In [1]: import numpy as np

In [2]: np.set_printoptions(precision=3, suppress=True, linewidth=200)

In [3]: sigma = 10 * 0.9 ** np.arange(4)

In [4]: rng = np.random.default_rng(544)

In [5]: M = rng.normal(size=(20, 4)) * rng.permutation(sigma)

In [6]: M
Out[6]: 
array([[  6.59 ,  -0.388,  -0.881,   6.72 ],
       [ -2.822, -17.558,  -3.523,   4.942],
       [ -4.297,  12.291,   0.016,  -3.613],
       [ -5.917,  -1.213,   5.679,  -7.382],
       [ -6.141,   0.052,  -7.145,  -0.561],
       [  9.171,  -9.718, -14.264,  18.943],
       [ 12.48 ,  -1.21 ,   1.371,  19.988],
       [ -4.895,   0.333,   2.773,   1.196],
       [  8.57 ,  -8.254,  -2.457,  -1.709],
       [-10.497,  -7.892,  15.032,  -3.606],
       [  2.557,   7.417,   2.431,  -0.343],
       [ -5.396,  -2.761,   6.427,   2.293],
       [ -0.713,  -8.767,  11.644,   9.495],
       [  2.735,  -2.858,  -6.536,  -5.895],
       [ 14.513,   4.961,  11.875,   8.22 ],
       [ -4.437, -19.09 , -17.001, -10.702],
       [ -1.615,  -0.377,   2.274, -12.636],
       [ -6.443,  14.839,   8.325,  13.055],
       [  6.654,  17.252, -14.068,  16.759],
       [  7.035,  -1.333, -12.164,   3.322]])

In [7]: other = np.c_[M[:, :1] @ np.array([[2]]), np.array([3, 2, -2, 3, 3, 2, 1, 3, -3, -2, 1, 2, -2, -3, 0, 1, 2, -2, 2, -2])]

In [8]: other
Out[8]: 
array([[ 13.18 ,   3.   ],
       [ -5.644,   2.   ],
       [ -8.594,  -2.   ],
       [-11.834,   3.   ],
       [-12.283,   3.   ],
       [ 18.341,   2.   ],
       [ 24.96 ,   1.   ],
       [ -9.789,   3.   ],
       [ 17.14 ,  -3.   ],
       [-20.995,  -2.   ],
       [  5.114,   1.   ],
       [-10.792,   2.   ],
       [ -1.427,  -2.   ],
       [  5.47 ,  -3.   ],
       [ 29.027,   0.   ],
       [ -8.873,   1.   ],
       [ -3.229,   2.   ],
       [-12.886,  -2.   ],
       [ 13.309,   2.   ],
       [ 14.069,  -2.   ]])

In [9]: np.linalg.norm(np.linalg.qr(M)[0].T @ other, axis=0) ** 2 / ((other ** 2).sum(axis=0) + 1e-12)
Out[9]: array([1.   , 0.091])

In [10]: np.round(np.linalg.norm(other - M @ np.linalg.lstsq(M, other)[0], axis=0), 3) + 0
Out[10]: array([0.   , 9.389])

In [11]: np.linalg.matrix_rank(other)
Out[11]: np.int64(2)

In [12]: np.linalg.matrix_rank(np.c_[M, other])
Out[12]: np.int64(5)

In [13]: lab = M[:, 1] > np.median(M[:, 1])

In [14]: r0 = M[lab].mean(axis=0) - M[~lab].mean(axis=0)

In [15]: np.argsort(-np.abs(r0).round(6), kind="stable")
Out[15]: array([1, 3, 2, 0])

In [16]: lab.astype(int)
Out[16]: array([1, 0, 1, 0, 1, 0, 1, 1, 0, 0, 1, 0, 0, 0, 1, 0, 1, 1, 1, 0])

In [17]: ((M - M.mean(axis=0)) @ r0 > 0).astype(int)
Out[17]: array([1, 0, 1, 0, 0, 0, 1, 1, 0, 0, 1, 0, 0, 0, 1, 0, 0, 1, 1, 0])

In [18]: W0 = np.load("layer9.npy")

In [19]: W0
Out[19]: 
array([[ 2,  2, -2],
       [ 2, -2,  2],
       [-2,  1, -1],
       [-2,  0,  0],
       [ 1,  2, -2]])

In [20]: other = W0 / np.linalg.norm(W0, axis=1, keepdims=True)

In [21]: cov = other @ other.T

In [22]: (cov - 2 * np.eye(5)).round(6).argmax(axis=1)
Out[22]: array([4, 0, 3, 2, 0])

In [23]: np.argwhere(np.triu(np.abs(cov) > 0.95, 1))
Out[23]: array([[0, 4]])

In [24]: np.round(np.degrees(np.arccos(np.clip(cov[1, 3], -1, 1))), 3)
Out[24]: np.float64(125.264)

In [25]: np.linalg.norm(other, axis=1)
Out[25]: array([1., 1., 1., 1., 1.])

In [26]: cov.round(3) + 0
Out[26]: 
array([[ 1.   , -0.333,  0.   , -0.577,  0.962],
       [-0.333,  1.   , -0.943, -0.577, -0.577],
       [ 0.   , -0.943,  1.   ,  0.816,  0.272],
       [-0.577, -0.577,  0.816,  1.   , -0.333],
       [ 0.962, -0.577,  0.272, -0.333,  1.   ]])

In [27]: cov[1]
Out[27]: array([-0.333,  1.   , -0.943, -0.577, -0.577])

In [28]: (np.abs(cov) > 0.9).astype(int)
Out[28]: 
array([[1, 0, 0, 0, 1],
       [0, 1, 1, 0, 0],
       [0, 1, 1, 0, 0],
       [0, 0, 0, 1, 0],
       [1, 0, 0, 0, 1]])

In [29]: Uu, sigma, Vt = np.linalg.svd(W0)

In [30]: sigma.round(3) + 0
Out[30]: array([5.099, 4.123, 0.   ])

In [31]: np.argmax(sigma[:-1] / (sigma[1:] + 1e-6)) + 1
Out[31]: np.int64(2)

In [32]: other = Uu[:, :2] @ np.diag(sigma[:2]) @ Vt[:2]

In [33]: np.linalg.matrix_rank(other)
Out[33]: np.int64(2)

In [34]: np.round(np.abs(W0 - other).max(), 3)
Out[34]: np.float64(0.0)

In [35]: round(np.linalg.norm(W0 - other, 2), 3), np.round(sigma[2], 3)
Out[35]: (np.float64(0.0), np.float64(0.0))

In [36]: rk = np.linalg.matrix_rank(W0)

In [37]: rk
Out[37]: np.int64(2)

In [38]: N = np.linalg.svd(W0)[2][rk:].T

In [39]: N @ N.T
Out[39]: 
array([[0. , 0. , 0. ],
       [0. , 0.5, 0.5],
       [0. , 0.5, 0.5]])

In [40]: np.round(W0 @ N, 3) + 0
Out[40]: 
array([[0.],
       [0.],
       [0.],
       [0.],
       [0.]])

In [41]: np.allclose(W0 @ N, 0)
Out[41]: True

In [42]: np.linalg.matrix_rank(W0.T @ W0), np.linalg.matrix_rank(W0 @ W0.T)
Out[42]: (np.int64(2), np.int64(2))

In [43]: t = np.radians(135)

In [44]: R = np.eye(3)

In [45]: R[1, 1] = R[2, 2] = np.cos(t)

In [46]: R[1, 2], R[2, 1] = -np.sin(t), np.sin(t)

In [47]: R
Out[47]: 
array([[ 1.   ,  0.   ,  0.   ],
       [ 0.   , -0.707, -0.707],
       [ 0.   ,  0.707, -0.707]])

In [48]: other = W0 @ R.T

In [49]: np.round(np.linalg.svd(W0, compute_uv=False), 3) + 0, np.linalg.svd(other, compute_uv=False)
Out[49]: (array([5.099, 4.123, 0.   ]), array([5.099, 4.123, 0.   ]))

In [50]: np.allclose(W0 @ W0.T, other @ other.T)
Out[50]: True

In [51]: np.round(np.linalg.det(R), 3), round(np.trace(R), 3)
Out[51]: (np.float64(1.0), np.float64(-0.414))

In [52]: other.round(3) + 0
Out[52]: 
array([[ 2.   ,  0.   ,  2.828],
       [ 2.   ,  0.   , -2.828],
       [-2.   ,  0.   ,  1.414],
       [-2.   ,  0.   ,  0.   ],
       [ 1.   ,  0.   ,  2.828]])

In [53]: np.abs(other - W0).max(axis=0)
Out[53]: array([0.   , 2.   , 4.828])

In [54]: other = np.array([[1, 2, 2, 3, 3], [2, 2, 1, 1, 1], [2, 1, 0, 0, 1]])

In [55]: F = other.T @ other

In [56]: F
Out[56]: 
array([[ 9,  8,  4,  5,  7],
       [ 8,  9,  6,  8,  9],
       [ 4,  6,  5,  7,  7],
       [ 5,  8,  7, 10, 10],
       [ 7,  9,  7, 10, 11]])

In [57]: t = np.radians(72)

In [58]: R = np.eye(5)

In [59]: R[3, 3] = R[0, 0] = np.cos(t)

In [60]: R[3, 0], R[0, 3] = -np.sin(t), np.sin(t)

In [61]: R
Out[61]: 
array([[ 0.309,  0.   ,  0.   ,  0.951,  0.   ],
       [ 0.   ,  1.   ,  0.   ,  0.   ,  0.   ],
       [ 0.   ,  0.   ,  1.   ,  0.   ,  0.   ],
       [-0.951,  0.   ,  0.   ,  0.309,  0.   ],
       [ 0.   ,  0.   ,  0.   ,  0.   ,  1.   ]])

In [62]: other = F @ R.T

In [63]: round(float(np.linalg.det(R)), 3), round(np.trace(R), 3)
Out[63]: (1.0, np.float64(3.618))

In [64]: np.round(np.linalg.svd(F, compute_uv=False), 3) + 0, np.round(np.linalg.svd(other, compute_uv=False), 3) + 0
Out[64]: 
(array([38.002,  5.437,  0.561,  0.   ,  0.   ]),
 array([38.002,  5.437,  0.561,  0.   ,  0.   ]))

In [65]: np.abs(other - F).max(axis=0)
Out[65]: array([ 6.056,  0.   ,  0.   , 13.567,  0.   ])

In [66]: vals, vecs = np.linalg.eigh(F)

In [67]: np.abs(vecs[:, -1]).round(6).argmax()
Out[67]: np.int64(4)

In [68]: np.linalg.eigvalsh(F + 5 * np.eye(5))
Out[68]: array([ 5.   ,  5.   ,  5.561, 10.437, 43.002])

In [69]: np.round(np.linalg.svd(F, compute_uv=False), 3) + 0
Out[69]: array([38.002,  5.437,  0.561,  0.   ,  0.   ])

In [70]: vals.round(3) + 0
Out[70]: array([ 0.   ,  0.   ,  0.561,  5.437, 38.002])

In [71]: np.abs(vecs[:, -1])
Out[71]: array([0.388, 0.474, 0.346, 0.479, 0.525])

In [72]: vecs @ np.diag(vals) @ vecs.T
Out[72]: 
array([[ 9.,  8.,  4.,  5.,  7.],
       [ 8.,  9.,  6.,  8.,  9.],
       [ 4.,  6.,  5.,  7.,  7.],
       [ 5.,  8.,  7., 10., 10.],
       [ 7.,  9.,  7., 10., 11.]])

In [73]: rk = np.linalg.matrix_rank(F)

In [74]: rk
Out[74]: np.int64(3)

In [75]: N = np.linalg.svd(F)[2][rk:].T

In [76]: np.round(F @ N, 3) + 0
Out[76]: 
array([[0., 0.],
       [0., 0.],
       [0., 0.],
       [0., 0.],
       [0., 0.]])

In [77]: np.linalg.matrix_rank(F.T @ F), np.linalg.matrix_rank(F @ F.T)
Out[77]: (np.int64(3), np.int64(3))

In [78]: [int(np.linalg.matrix_rank(np.delete(F, i, axis=0))) for i in range(5)]
Out[78]: [3, 3, 3, 3, 3]

In [79]: [int(np.linalg.matrix_rank(F[:i])) for i in range(1, len(F) + 1)]
Out[79]: [1, 2, 3, 3, 3]

In [80]: r0, v = F[4], F[2]

In [81]: r0 @ v
Out[81]: np.int64(264)

In [82]: pr = (r0 @ v) / (r0 @ r0) * r0

In [83]: np.round((v - pr) @ r0, 3)
Out[83]: np.float64(-0.0)

In [84]: np.linalg.matrix_rank(np.outer(r0, v))
Out[84]: np.int64(1)

In [85]: v - pr
Out[85]: array([-0.62,  0.06,  0.38,  0.4 , -0.26])

In [86]: A = np.load("m.npy")

In [87]: A
Out[87]: 
array([[ 4, -2,  5],
       [ 4, -2,  5],
       [ 5, -5,  6],
       [ 4, -2,  5],
       [ 0,  0,  0],
       [ 2, -6,  7],
       [ 2, -6,  7],
       [ 0,  0,  0],
       [ 0,  0,  0],
       [-1, -7,  3],
       [-2, -4,  2],
       [ 1, -3,  1],
       [-2, -4,  2],
       [ 0,  0,  0],
       [ 1, -3,  1],
       [ 5, -5,  6],
       [ 4, -2,  5]])

In [88]: Ac = (A - A.mean(axis=0)) / A.std(axis=0)

In [89]: np.argwhere(np.abs(Ac) > 2)
Out[89]: array([], shape=(0, 2), dtype=int64)

In [90]: c = np.linalg.lstsq(np.delete(Ac, 0, axis=1), Ac[:, 0])[0]

In [91]: np.round(1 - np.var(Ac[:, 0] - np.delete(Ac, 0, axis=1) @ c), 3)
Out[91]: np.float64(0.743)

In [92]: c
Out[92]: array([0.626, 1.118])

In [93]: other = np.c_[A[:, :2] @ np.array([[0, -2], [-1, 2]]), np.array([0, 3, 3, 0, 3, 0, -2, -2, -2, -3, 3, 3, -1, 0, 3, -1, 3])]

In [94]: other
Out[94]: 
array([[  2, -12,   0],
       [  2, -12,   3],
       [  5, -20,   3],
       [  2, -12,   0],
       [  0,   0,   3],
       [  6, -16,   0],
       [  6, -16,  -2],
       [  0,   0,  -2],
       [  0,   0,  -2],
       [  7, -12,  -3],
       [  4,  -4,   3],
       [  3,  -8,   3],
       [  4,  -4,  -1],
       [  0,   0,   0],
       [  3,  -8,   3],
       [  5, -20,  -1],
       [  2, -12,   3]])

In [95]: np.linalg.matrix_rank(other)
Out[95]: np.int64(3)

In [96]: np.round(np.linalg.lstsq(A, other[:, 0])[0], 3) + 0
Out[96]: array([ 0., -1.,  0.])

In [97]: np.linalg.matrix_rank(np.c_[A, other])
Out[97]: np.int64(4)

In [98]: np.linalg.norm(np.linalg.qr(A)[0].T @ other, axis=0) ** 2 / ((other ** 2).sum(axis=0) + 1e-12)
Out[98]: array([1.   , 1.   , 0.147])

In [99]: cov = np.cov(A, rowvar=False)

In [100]: cov
Out[100]: 
array([[ 5.632, -0.5  ,  4.478],
       [-0.5  ,  5.25 , -3.875],
       [ 4.478, -3.875,  6.941]])

In [101]: np.argsort(-A.std(axis=0).round(6), kind="stable")
Out[101]: array([2, 0, 1])

In [102]: np.polyfit(A[:, 0], A[:, 1], 1)
Out[102]: array([-0.089, -2.859])

In [103]: A.std(axis=0)
Out[103]: array([2.302, 2.223, 2.556])

In [104]: cent = A[[11, 2]].astype(float)

In [105]: for _ in range(4):
     ...:     lab = np.linalg.norm(A[:, None] - cent, axis=-1).argmin(axis=1)
     ...:     cent = np.array([A[lab == j].mean(axis=0) for j in range(2)])
     ...: 

In [106]: lab
Out[106]: array([1, 1, 1, 1, 0, 1, 1, 0, 0, 0, 0, 0, 0, 0, 0, 1, 1])

In [107]: np.bincount(lab)
Out[107]: array([9, 8])

In [108]: np.abs(cent[1] - cent[0]).argmax()
Out[108]: np.int64(2)

In [109]: cent
Out[109]: 
array([[-0.333, -2.333,  1.   ],
       [ 3.75 , -3.75 ,  5.75 ]])

In [110]: Ac = A - A.mean(axis=0)

In [111]: vecs = np.linalg.svd(Ac)[2][:2]

In [112]: other = Ac - Ac @ vecs.T @ vecs

In [113]: (Ac @ vecs.T).std(axis=0)
Out[113]: array([3.416, 2.152])

In [114]: other.std(axis=0)
Out[114]: array([0.376, 0.343, 0.469])

In [115]: feats = np.load("sample18.npy")

In [116]: feats
Out[116]: 
array([[7, 0, 0],
       [0, 4, 0],
       [0, 0, 1]])

In [117]: x0 = np.array([1, 1, 3])

In [118]: y = feats @ x0

In [119]: y
Out[119]: array([7, 4, 3])

In [120]: np.linalg.solve(feats, y)
Out[120]: array([1., 1., 3.])

In [121]: np.linalg.solve(feats, feats[:, 2])
Out[121]: array([0., 0., 1.])

In [122]: np.linalg.solve(feats, -1 * y)
Out[122]: array([-1., -1., -3.])

In [123]: other = np.array([[0.2, -2.1], [-0.8, -0.6], [1.0, -2.7], [-0.9, -0.6]])

In [124]: cent = np.array([[0.4, 0.8, 0.5, -0.8, 0.2], [0.3, 0.2, 0.0, 0.8, 1.5]])

In [125]: K = other @ cent

In [126]: K
Out[126]: 
array([[-0.55, -0.26,  0.1 , -1.84, -3.11],
       [-0.5 , -0.76, -0.4 ,  0.16, -1.06],
       [-0.41,  0.26,  0.5 , -2.96, -3.85],
       [-0.54, -0.84, -0.45,  0.24, -1.08]])

In [127]: round(np.linalg.norm(K, 2) / np.linalg.norm(K), 3)
Out[127]: np.float64(0.956)

In [128]: [round(float(x), 3) for x in np.linalg.svd(K, compute_uv=False)[:3]]
Out[128]: [6.202, 1.897, 0.0]

In [129]: K.shape
Out[129]: (4, 5)

In [130]: K[:, 5]
IndexError: index 5 is out of bounds for axis 1 with size 5


In [131]: np.count_nonzero(K)
Out[131]: np.int64(20)

In [132]: K.sum(axis=1)
Out[132]: array([-5.66, -2.56, -6.46, -2.67])

In [133]: np.linalg.rank(K)
AttributeError: module 'numpy.linalg' has no attribute 'rank'


In [134]: np.linalg.matrix_rank(K)
Out[134]: np.int64(2)

In [135]: np.diff(K, axis=0)
Out[135]: 
array([[ 0.05, -0.5 , -0.5 ,  2.  ,  2.05],
       [ 0.09,  1.02,  0.9 , -3.12, -2.79],
       [-0.13, -1.1 , -0.95,  3.2 ,  2.77]])

In [136]: K - K[0]
Out[136]: 
array([[ 0.  ,  0.  ,  0.  ,  0.  ,  0.  ],
       [ 0.05, -0.5 , -0.5 ,  2.  ,  2.05],
       [ 0.14,  0.52,  0.4 , -1.12, -0.74],
       [ 0.01, -0.58, -0.55,  2.08,  2.03]])

In [137]: K.mean(axis=0)
Out[137]: array([-0.5  , -0.4  , -0.063, -1.1  , -2.275])

In [138]: np.unravel_index(np.abs(K).argmax(), K.shape)
Out[138]: (np.int64(2), np.int64(4))

In [139]: rk = np.linalg.matrix_rank(K)

In [140]: rk
Out[140]: np.int64(2)

In [141]: N = np.linalg.svd(K)[2][rk:].T

In [142]: np.linalg.matrix_rank(K.T @ K), np.linalg.matrix_rank(K @ K.T)
Out[142]: (np.int64(2), np.int64(2))

In [143]: [int(np.linalg.matrix_rank(K[:, :j + 1])) for j in range(5)]
Out[143]: [1, 2, 2, 2, 2]

In [144]: N.shape
Out[144]: (5, 3)

In [145]: arr = np.load("case7.npy")

In [146]: arr
Out[146]: 
array([[-2, -2, -2, -2],
       [-2, -4, -4, -4],
       [-2, -4, -6, -6],
       [-2, -4, -6, -8]])

In [147]: other = np.array([[7, 0], [3, 1], [-4, -2], [4, 3]])

In [148]: np.linalg.matrix_rank(arr @ other)
Out[148]: np.int64(2)
